>>> import numpy as np
>>> np.set_printoptions(precision=2, suppress=True, linewidth=120, legacy="1.25")
>>> tidy = lambda a: np.round(a, 2) + 0
>>> mat = np.tanh(np.array([[0.7],
...     [-0.6],
...     [1.2],
...     [-0.6],
...     [0.1],
...     [-0.5],
...     [-0.7],
...     [0.4],
...     [1.2],
...     [-1.3],
...     [-0.7],
...     [0.8],
...     [-1.9],
...     [0.1],
...     [1.4],
...     [2.2],
...     [-1.1]]) @ np.array([[-0.3, -1.5, -1.0]]))
>>> tidy(mat)
array([[-0.21, -0.78, -0.6 ],
       [ 0.18,  0.72,  0.54],
       [-0.35, -0.95, -0.83],
       [ 0.18,  0.72,  0.54],
       [-0.03, -0.15, -0.1 ],
       [ 0.15,  0.64,  0.46],
       [ 0.21,  0.78,  0.6 ],
       [-0.12, -0.54, -0.38],
       [-0.35, -0.95, -0.83],
       [ 0.37,  0.96,  0.86],
       [ 0.21,  0.78,  0.6 ],
       [-0.24, -0.83, -0.66],
       [ 0.52,  0.99,  0.96],
       [-0.03, -0.15, -0.1 ],
       [-0.4 , -0.97, -0.89],
       [-0.58, -1.  , -0.98],
       [ 0.32,  0.93,  0.8 ]])
>>> Y = np.c_[mat[:, :1] @ np.array([[3]]), np.array([5, 1, 4, 0, 2, 2, 4, 4, 3, 2, 1, 2, 5, 0, 1, 2, 3])]
>>> tidy(Y)
array([[-0.62,  5.  ],
       [ 0.53,  1.  ],
       [-1.04,  4.  ],
       [ 0.53,  0.  ],
       [-0.09,  2.  ],
       [ 0.45,  2.  ],
       [ 0.62,  4.  ],
       [-0.36,  4.  ],
       [-1.04,  3.  ],
       [ 1.11,  2.  ],
       [ 0.62,  1.  ],
       [-0.71,  2.  ],
       [ 1.55,  5.  ],
       [-0.09,  0.  ],
       [-1.19,  1.  ],
       [-1.74,  2.  ],
       [ 0.96,  3.  ]])
>>> tidy(np.linalg.norm(Y - mat @ np.linalg.lstsq(mat, Y)[0], axis=0))
array([ 0.  , 11.68])
>>> tidy(np.linalg.lstsq(mat, Y[:, 0])[0])
array([3., 0., 0.])
>>> x = np.array([2, 3])
>>> rhs = Y @ x
>>> coef, lr = np.zeros(2), 1 / np.linalg.norm(Y, 2) ** 2
>>> for i in range(4):
...     coef -= lr * Y.T @ (Y @ coef - rhs)
...     if i % 1 == 0: print(i, round(np.linalg.norm(Y @ coef - rhs), 2))
... 
0 6.72
1 6.06
2 5.47
3 4.93
>>> tidy(coef)
array([0.67, 2.99])
>>> tidy(np.linalg.cond(Y))
3.19
>>> Z = mat[[15, 4]].astype(float)
>>> for _ in range(5):
...     idx = np.linalg.norm(mat[:, None] - Z, axis=-1).argmin(axis=1)
...     Z = np.array([mat[idx == j].mean(axis=0) for j in range(2)])
... 
>>> idx
array([0, 1, 0, 1, 0, 1, 1, 0, 0, 1, 1, 0, 1, 0, 0, 0, 1])
>>> np.bincount(idx)
array([9, 8])
>>> f = np.array([0, -1, 2])
>>> K = f[np.abs(np.subtract.outer(np.arange(3), np.arange(3)))]
>>> K
array([[ 0, -1,  2],
       [-1,  0, -1],
       [ 2, -1,  0]])
>>> # symmetric
>>> proj = np.triu(np.array([[0, 1, 2], [1, 2, 1], [2, -1, -1]]), 1) + np.eye(3)
>>> Y = proj @ K @ np.linalg.inv(proj)
>>> np.linalg.matrix_rank(Y)
3
>>> tidy(np.linalg.det(Y))
4.0
>>> np.trace(Y), np.trace(K)
(0.0, 0)
>>> Y = np.array([[4, -5], [-5, 3]])
>>> Z = np.array([[0, 0, -2, -1], [2, 1, 0, -2], [1, 1, 1, 0], [1, -1, -2, 1]])
>>> J = np.block([[Y, np.array([[-1, 2, -2, 2], [0, -2, -2, 2]])], [np.zeros((4, 2)), Z]])
>>> J
array([[ 4., -5., -1.,  2., -2.,  2.],
       [-5.,  3.,  0., -2., -2.,  2.],
       [ 0.,  0.,  0.,  0., -2., -1.],
       [ 0.,  0.,  2.,  1.,  0., -2.],
       [ 0.,  0.,  1.,  1.,  1.,  0.],
       [ 0.,  0.,  1., -1., -2.,  1.]])
>>> tidy(np.linalg.det(J))
117.0
>>> (J + J.T) / 2
array([[ 4. , -5. , -0.5,  1. , -1. ,  1. ],
       [-5. ,  3. ,  0. , -1. , -1. ,  1. ],
       [-0.5,  0. ,  0. ,  1. , -0.5,  0. ],
       [ 1. , -1. ,  1. ,  1. ,  0.5, -1.5],
       [-1. , -1. , -0.5,  0.5,  1. , -1. ],
       [ 1. ,  1. ,  0. , -1.5, -1. ,  1. ]])
>>> np.trace(J)
10.0
>>> tidy(np.linalg.matrix_power(J, 3))
array([[ 339., -310.,  -14.,  169.,   -8.,  -23.],
       [-310.,  277.,   -9., -164.,   -6.,   43.],
       [   0.,    0.,   -3.,    0.,    8.,    4.],
       [   0.,    0.,    0.,    9.,   12.,  -12.],
       [   0.,    0.,    0.,    4.,   -1.,  -10.],
       [   0.,    0.,  -12.,  -12.,   -4.,   13.]])
>>> tidy(np.abs(np.linalg.eigvals(J)).max())
8.52
>>> x = np.array([-9, 2, -5, -8, 7, -6])
>>> h = np.maximum(J @ x, 0)
>>> J.T @ h
array([-205.,  123.,    0.,  -82.,  -82.,   82.])
>>> np.flatnonzero(h > 1e-9)
array([1])
>>> J * (h > 1e-9)[:, None]
array([[ 0., -0., -0.,  0., -0.,  0.],
       [-5.,  3.,  0., -2., -2.,  2.],
       [ 0.,  0.,  0.,  0., -0., -0.],
       [ 0.,  0.,  0.,  0.,  0., -0.],
       [ 0.,  0.,  0.,  0.,  0.,  0.],
       [ 0.,  0.,  0., -0., -0.,  0.]])
>>> tidy(np.tanh(J @ x))
array([-1.,  1., -1., -1., -1., -1.])
>>> X = np.loadtxt("a.csv", delimiter=",")
>>> X
array([[-4.,  0.,  0.,  0.],
       [ 0.,  2.,  0.,  0.],
       [ 0.,  0.,  0.,  0.],
       [ 0.,  0.,  0., -4.]])
>>> left, sigma, Vt = np.linalg.svd(X)
>>> np.argmax(sigma[:-1] / (sigma[1:] + 1e-6)) + 1
3
>>> sigma
array([4., 4., 2., 0.])
>>> Y = left[:, :3] @ np.diag(sigma[:3]) @ Vt[:3]
>>> np.abs(X - Y).max()
0.0
>>> np.linalg.matrix_rank(Y)
3
>>> tidy(X @ np.linalg.pinv(X) @ X)
array([[-4.,  0.,  0.,  0.],
       [ 0.,  2.,  0.,  0.],
       [ 0.,  0.,  0.,  0.],
       [ 0.,  0.,  0., -4.]])
>>> np.abs(np.diag(np.linalg.qr(X)[1])) > 1e-9
array([ True,  True, False,  True])
>>> np.allclose(X[:-1].T @ np.linalg.lstsq(X[:-1].T, X[-1])[0], X[-1])
False
>>> np.flatnonzero(np.linalg.matrix_power((X != 0) + (X.T != 0) + np.eye(4), 4)[0])
array([0])
>>> (np.linalg.matrix_power((X != 0) + (X.T != 0) + np.eye(4), 4) > 0).astype(int)
array([[1, 0, 0, 0],
       [0, 1, 0, 0],
       [0, 0, 1, 0],
       [0, 0, 0, 1]])
>>> (X != 0).astype(int)
array([[1, 0, 0, 0],
       [0, 1, 0, 0],
       [0, 0, 0, 0],
       [0, 0, 0, 1]])
>>> Y = np.array([[-1], [0], [-3]])
>>> W0 = np.block([[np.zeros((3, 3)), Y], [Y.T, np.zeros((1, 1))]])
>>> W0
array([[ 0.,  0.,  0., -1.],
       [ 0.,  0.,  0.,  0.],
       [ 0.,  0.,  0., -3.],
       [-1.,  0., -3.,  0.]])
>>> # symmetric, so the eigenvalues are real
>>> x = np.array([6, 2, 8, 1, 2, 2])
>>> rhs = J @ x
>>> rhs
array([  8., -26.,  -6.,  13.,  11.,   5.])
>>> tidy(np.linalg.solve(J, 5 * rhs))
array([30., 10., 40.,  5., 10., 10.])
>>> tidy(np.linalg.solve(J, rhs + J[:, 5]))
array([6., 2., 8., 1., 2., 3.])
>>> tidy(np.linalg.solve(J, J[:, 4]))
array([0., 0., 0., 0., 1., 0.])
>>> np.argsort(-np.linalg.norm(W0, axis=0).round(6), kind="stable")[:3]
array([3, 2, 0])
>>> np.linalg.cond(W0) > 100
True
>>> np.linalg.matrix_rank(W0, rtol=0.1)
2
>>> arr = np.load("dump.npy")
>>> arr
array([[5., 1., 1., 1., 1.],
       [1., 5., 1., 1., 1.],
       [1., 1., 5., 1., 1.],
       [1., 1., 1., 5., 1.],
       [1., 1., 1., 1., 5.]])
>>> # symmetric
>>> rng = np.random.default_rng(45)
>>> idx = rng.permutation(6)
>>> Y = J[:, idx] * rng.choice([-1, 1], 6)
>>> Y
array([[ 2., -1.,  4., -5.,  2.,  2.],
       [ 2.,  0., -5.,  3., -2.,  2.],
       [-1.,  0.,  0.,  0.,  0.,  2.],
       [-2.,  2.,  0.,  0.,  1., -0.],
       [ 0.,  1.,  0.,  0.,  1., -1.],
       [ 1.,  1.,  0.,  0., -1.,  2.]])
>>> left, _, Vt = np.linalg.svd(J.T @ Y)
>>> tidy(np.linalg.lstsq(J, Y)[0])
array([[ 0.,  0.,  1.,  0.,  0.,  0.],
       [ 0.,  0.,  0.,  1.,  0.,  0.],
       [ 0.,  1.,  0.,  0.,  0.,  0.],
       [ 0.,  0.,  0.,  0.,  1.,  0.],
       [ 0.,  0.,  0.,  0.,  0., -1.],
       [ 1.,  0.,  0.,  0.,  0.,  0.]])
>>> tidy(left @ Vt)
array([[ 0.,  0.,  1.,  0.,  0.,  0.],
       [ 0.,  0.,  0.,  1.,  0.,  0.],
       [ 0.,  1.,  0.,  0.,  0.,  0.],
       [ 0.,  0.,  0.,  0.,  1.,  0.],
       [ 0.,  0.,  0.,  0.,  0., -1.],
       [ 1.,  0.,  0.,  0.,  0.,  0.]])
>>> Y = np.array([[8, 7, 3], [1, 9, 2], [1, 6, 9], [9, 6, 6], [3, 8, 3]])
>>> np.linalg.matrix_rank(arr @ Y)
3
>>> np.einsum("ij,ij->i", arr, arr)
array([29., 29., 29., 29., 29.])
>>> np.einsum("ij->j", arr)
array([9., 9., 9., 9., 9.])
>>> th = np.radians(4)
>>> r_ = np.eye(3)
>>> r_[1, 1] = r_[2, 2] = np.cos(th)
>>> r_[1, 2], r_[2, 1] = -np.sin(th), np.sin(th)
>>> tidy(r_)
array([[ 1.  ,  0.  ,  0.  ],
       [ 0.  ,  1.  , -0.07],
       [ 0.  ,  0.07,  1.  ]])
>>> Y = K @ r_.T
>>> np.allclose(np.linalg.norm(K, axis=1), np.linalg.norm(Y, axis=1))
True
>>> np.allclose(K @ K.T, Y @ Y.T)
True
>>> x = np.array([-2, -1, 2])
>>> tidy(r_.T @ (r_ @ x))
array([-2., -1.,  2.])
>>> 3 - np.linalg.matrix_rank(r_ - np.eye(3), tol=1e-8)
1
>>> Y = arr[0, 0] * arr[1:] - np.outer(arr[1:, 0], arr[0])
>>> Y
array([[ 0., 24.,  4.,  4.,  4.],
       [ 0.,  4., 24.,  4.,  4.],
       [ 0.,  4.,  4., 24.,  4.],
       [ 0.,  4.,  4.,  4., 24.]])
>>> np.flatnonzero(~Y.round(6).any(axis=1))
array([], dtype=int64)
>>> A = np.load("block11.npy")
>>> tidy(A)
array([[-0.95, -0.25,  0.2 ],
       [ 0.17, -0.92, -0.36],
       [ 0.28, -0.31,  0.91]])
>>> proj = np.triu(np.array([[1, 2, -2], [0, 3, -3], [0, 2, 0]]), 1) + np.eye(3)
>>> Y = proj @ A @ np.linalg.inv(proj)
>>> np.linalg.matrix_rank(Y)
3
>>> tidy(Y)
array([[-1.17,  0.86, -2.08],
       [-0.67,  1.34, -0.41],
       [ 0.28, -0.86, -1.12]])
>>> tidy(np.poly(Y))
array([ 1.  ,  0.95, -0.95, -1.  ])
>>> Y = A / np.linalg.norm(A, axis=1, keepdims=True)
>>> cov = Y @ Y.T
>>> np.degrees(np.arccos(np.clip(cov[0, 2], -1, 1)))
90.0
>>> np.argwhere(np.triu(np.abs(cov) > 0.95, 1))
array([], shape=(0, 2), dtype=int64)
>>> Y = A / np.sqrt((A ** 2).mean(axis=1, keepdims=True))
>>> np.linalg.matrix_rank(Y) == np.linalg.matrix_rank(A)
True
>>> tidy(Y[0])
array([-1.64, -0.44,  0.35])
>>> tidy(A - A.mean(axis=1, keepdims=True))
array([[-0.61,  0.08,  0.54],
       [ 0.54, -0.55,  0.01],
       [-0.02, -0.6 ,  0.62]])
>>> tidy(np.linalg.norm(Y, axis=1))
array([1.73, 1.73, 1.73])
>>> np.linalg.matrix_rank(A - A.mean(axis=1, keepdims=True))
2
